$ python -q
>>> import numpy as np
>>> np.set_printoptions(precision=3, suppress=True, linewidth=160)
>>> def rnd(a):
...     return np.round(a, 3) + 0
... 
>>> E = np.load("run7.npy")
>>> E
array([[-4,  4,  4],
       [ 4, -4, -4]])
>>> rank = np.linalg.matrix_rank(E)
>>> rank
np.int64(1)
>>> ns = np.linalg.svd(E)[2][rank:].T
>>> rnd(E @ ns)
array([[0., 0.],
       [0., 0.]])
>>> [int(np.linalg.matrix_rank(E[:i])) for i in range(1, len(E) + 1)]
[1, 1]
>>> rnd(ns @ ns.T)
array([[ 0.667,  0.333,  0.333],
       [ 0.333,  0.667, -0.333],
       [ 0.333, -0.333,  0.667]])
>>> [int(np.linalg.matrix_rank(E[:, :j + 1])) for j in range(3)]
[1, 1, 1]
>>> U, sig, Vt = np.linalg.svd(E)
>>> V = Vt[:(sig > 1e-8).sum()]
>>> rng = np.random.default_rng(13515)
>>> vec = E[1] + 3 * E[0] + rng.integers(2) * np.eye(3)[2]
>>> vec
array([-8.,  8.,  8.])
>>> rnd(V.T @ V)
array([[ 0.333, -0.333, -0.333],
       [-0.333,  0.333,  0.333],
       [-0.333,  0.333,  0.333]])
>>> np.linalg.matrix_rank(np.vstack([E, vec]))
np.int64(1)
>>> np.allclose(V.T @ V @ vec, vec)
True
>>> arr = np.load("w.npy")
>>> arr
array([[ 1, -3,  1],
       [-2,  1, -1],
       [-3,  2,  3]])
>>> Q = arr.astype(float).copy()
>>> for j in range(3):
...     Q[:, j] -= Q[:, :j] @ (Q[:, :j].T @ Q[:, j])
...     Q[:, j] /= np.linalg.norm(Q[:, j])
... 
>>> rnd(Q.T @ Q)
array([[1., 0., 0.],
       [0., 1., 0.],
       [0., 0., 1.]])
>>> P = np.triu(np.array([[7, -4, 4], [9, 1, -2], [2, 0, -7]]), 1) + np.eye(3)
>>> A2 = P @ arr @ np.linalg.inv(P)
>>> np.linalg.matrix_rank(A2)
np.int64(3)
>>> P @ arr - arr @ P
array([[ -4.,   8.,   6.],
       [  6., -12.,   4.],
       [  0., -12.,  16.]])
>>> rnd(np.linalg.det(A2))
np.float64(-23.0)
>>> A2
array([[ -3., -11.,   7.],
       [  4.,  13.,   3.],
       [ -3., -10.,  -5.]])
>>> idx = rng.permutation(3)
>>> idx
array([0, 1, 2])
>>> A2 = arr[idx][:, idx]
>>> rnd(np.sort(np.abs(np.linalg.eigvals(A2))))
array([1.477, 3.946, 3.946])
>>> A2
array([[ 1, -3,  1],
       [-2,  1, -1],
       [-3,  2,  3]])
